$ python3 -q
>>> import numpy as np
>>> import numpy.linalg as la
>>> np.set_printoptions(suppress=True, linewidth=160)
>>> data = np.loadtxt("data.csv", delimiter=",")
>>> data
array([[ 7.,  4.,  0.,  4.,  2.,  4., 10.,  7.,  5.,  4.,  4.,  7.,  7.,  5.,  7.],
       [ 4., 15., 12., 13.,  8.,  9., 14.,  9.,  5.,  8.,  7., 13., 10.,  9., 13.],
       [ 0., 12., 12., 10.,  6.,  6.,  8.,  6.,  2.,  6.,  4.,  8.,  6.,  6.,  8.],
       [ 4., 13., 10., 15.,  6., 12., 15.,  8.,  7.,  8.,  6., 12., 11., 11., 10.],
       [ 2.,  8.,  6.,  6.,  9.,  4.,  7.,  6.,  6.,  3.,  5.,  5.,  8.,  6.,  8.],
       [ 4.,  9.,  6., 12.,  4., 11., 12.,  7.,  6.,  6.,  5.,  9., 10.,  8.,  6.],
       [10., 14.,  8., 15.,  7., 12., 22., 13., 11., 11.,  8., 16., 15., 15., 16.],
       [ 7.,  9.,  6.,  8.,  6.,  7., 13., 14.,  7.,  7.,  6.,  8., 13.,  7.,  8.],
       [ 5.,  5.,  2.,  7.,  6.,  6., 11.,  7., 10.,  4.,  4.,  5., 10., 10.,  7.],
       [ 4.,  8.,  6.,  8.,  3.,  6., 11.,  7.,  4.,  8.,  3.,  8.,  7.,  8.,  8.],
       [ 4.,  7.,  4.,  6.,  5.,  5.,  8.,  6.,  4.,  3.,  5.,  7.,  7.,  4.,  7.],
       [ 7., 13.,  8., 12.,  5.,  9., 16.,  8.,  5.,  8.,  7., 15.,  9.,  9., 14.],
       [ 7., 10.,  6., 11.,  8., 10., 15., 13., 10.,  7.,  7.,  9., 15., 10.,  9.],
       [ 5.,  9.,  6., 11.,  6.,  8., 15.,  7., 10.,  8.,  4.,  9., 10., 14., 11.],
       [ 7., 13.,  8., 10.,  8.,  6., 16.,  8.,  7.,  8.,  7., 14.,  9., 11., 17.]])
>>> rng = np.random.default_rng(8335)
>>> M2 = data + rng.integers(-2, 3, (15, 7)) @ rng.integers(-2, 3, (7, 15))
>>> print(M2)
[[ 6.  6.  9.  4.  1.  7. 13. 12.  3. 13. -1. 13.  3.  0.  8.]
 [11. 15. 10. 21.  4. 13. 21. 15. -8.  5.  3. 15. 10.  7. 21.]
 [-2. 10. 18. 11.  4. 12. 18. 14. -6.  8. -8.  8.  4.  2. 14.]
 [ 5. 22.  2. 18. 15. 14. 15.  7. 17.  7. 10. 18.  7. 13. 11.]
 [ 0. 15.  9.  7.  9.  6. 13. 13.  3.  5.  3.  3. 10.  2.  8.]
 [12. 10.  4. 11. -5.  2.  8.  5.  2.  4. 14.  4.  8.  3.  5.]
 [ 8.  6.  5. 13.  7. 13. 20. 11. 10.  5.  6. 11. 20. 20. 16.]
 [11.  8.  3. 16. -2.  1. 17.  9. -8. -1. 10.  0. 21.  9.  8.]
 [-3.  6.  9.  8. 10.  7.  8.  3. 12. 10.  5.  8. 18. 15. -1.]
 [ 0.  7.  3. 10.  2.  3. 22.  2.  0.  0. -3. -1.  6.  9. 11.]
 [ 6. 16.  7.  7.  8.  9.  6. 14.  7. 11.  8. 15.  6.  0.  6.]
 [ 6. 14.  5.  7.  5.  6. 14.  8. 10.  5. 10.  9.  9.  8. 12.]
 [ 0. 18. 16. 11. 14. 12. 12. 13. 17. 20.  9. 18. 17. 10.  1.]
 [11. -3. -4.  8. -2.  0. 13. -1.  6. -6.  6. -3.  8. 16. 15.]
 [ 1. 13. 12. 10. 11.  9. 25.  8.  8. 10. -3. 15.  4. 10. 20.]]
>>> np.round(la.svd(M2 - data, compute_uv=False), 2) + 0
array([52.71, 38.36, 26.44, 23.85, 19.15, 15.75, 11.19,  0.  ,  0.  ,  0.  ,  0.  ,  0.  ,  0.  ,  0.  ,  0.  ])
>>> la.matrix_rank(M2 - data, tol=1e-8)
np.int64(7)
>>> np.abs(M2 - data).sum(axis=1)
array([56., 70., 71., 61., 43., 64., 44., 84., 62., 62., 60., 35., 77., 97., 48.])
